$ python -q
>>> import numpy as np
>>> import numpy.linalg as la
>>> np.set_printoptions(precision=2, suppress=True, linewidth=160, floatmode="fixed")
>>> def tidy(a):
...     return np.round(a, 2) + 0
... 
>>> A2 = np.array([[-2, 2],
...     [-2, -2],
...     [2, 2],
...     [0, -1],
...     [-3, 3],
...     [2, 2],
...     [-1, -3],
...     [0, 1]])
>>> basis = np.array([[3, 1, 4, 4], [1, 4, 5, 5]])
>>> W0 = A2 @ basis
>>> W0
array([[ -4,   6,   2,   2],
       [ -8, -10, -18, -18],
       [  8,  10,  18,  18],
       [ -1,  -4,  -5,  -5],
       [ -6,   9,   3,   3],
       [  8,  10,  18,  18],
       [ -6, -13, -19, -19],
       [  1,   4,   5,   5]])
>>> # columns 2 and 3 are equal
>>> np.abs(np.diag(la.qr(W0)[1])) > 1e-9
array([ True,  True, False, False])
>>> A2 = W0[0, 0] * W0[1:] - np.outer(W0[1:, 0], W0[0])
>>> A2
array([[  0,  88,  88,  88],
       [  0, -88, -88, -88],
       [  0,  22,  22,  22],
       [  0,   0,   0,   0],
       [  0, -88, -88, -88],
       [  0,  88,  88,  88],
       [  0, -22, -22, -22]])
>>> la.matrix_rank(A2), la.matrix_rank(W0)
(np.int64(1), np.int64(2))
>>> tidy(la.norm(A2, 2) / la.norm(A2))
np.float64(1.0)
>>> la.cond(A2) > 100
np.True_
>>> [round(float(x), 2) for x in la.svd(A2, compute_uv=False)[:3]]
[309.57, 0.0, 0.0]
>>> np.argsort(-la.norm(A2, axis=0).round(6), kind="stable")[:3]
array([1, 2, 3])
>>> left, sig, Vh = la.svd(W0)
>>> vecs = Vh[:(sig > 1e-8).sum()]
>>> rng = np.random.default_rng(51)
>>> x0 = W0[6] + 4 * W0[5] + rng.integers(2) * np.eye(4)[0]
>>> x0
array([26.00, 27.00, 53.00, 53.00])
>>> tidy(np.diag(vecs.T @ vecs))
array([0.60, 0.60, 0.40, 0.40])
>>> tidy(vecs.T @ vecs)
array([[ 0.60, -0.40,  0.20,  0.20],
       [-0.40,  0.60,  0.20,  0.20],
       [ 0.20,  0.20,  0.40,  0.40],
       [ 0.20,  0.20,  0.40,  0.40]])
>>> la.matrix_rank(np.vstack([W0, x0]))
np.int64(2)
>>> np.allclose(vecs.T @ vecs @ x0, x0)
True
>>> tidy(la.norm(x0 - vecs.T @ vecs @ x0))
np.float64(0.0)
>>> tidy(la.norm(W0, axis=1))
array([ 7.75, 28.50, 28.50,  8.19, 11.62, 28.50, 30.45,  8.19])
>>> tidy(la.norm(W0) ** 2 / la.norm(W0, 2) ** 2)
np.float64(1.05)
>>> tidy(la.norm(W0, 1)), tidy(la.norm(W0, np.inf))
(np.float64(88.0), np.float64(57.0))
>>> tidy(la.norm(W0, axis=0))
array([16.79, 24.86, 37.36, 37.36])
>>> tidy(la.norm(W0, 2))
np.float64(59.43)
>>> tidy(la.norm(W0, "nuc"))
np.float64(72.07)
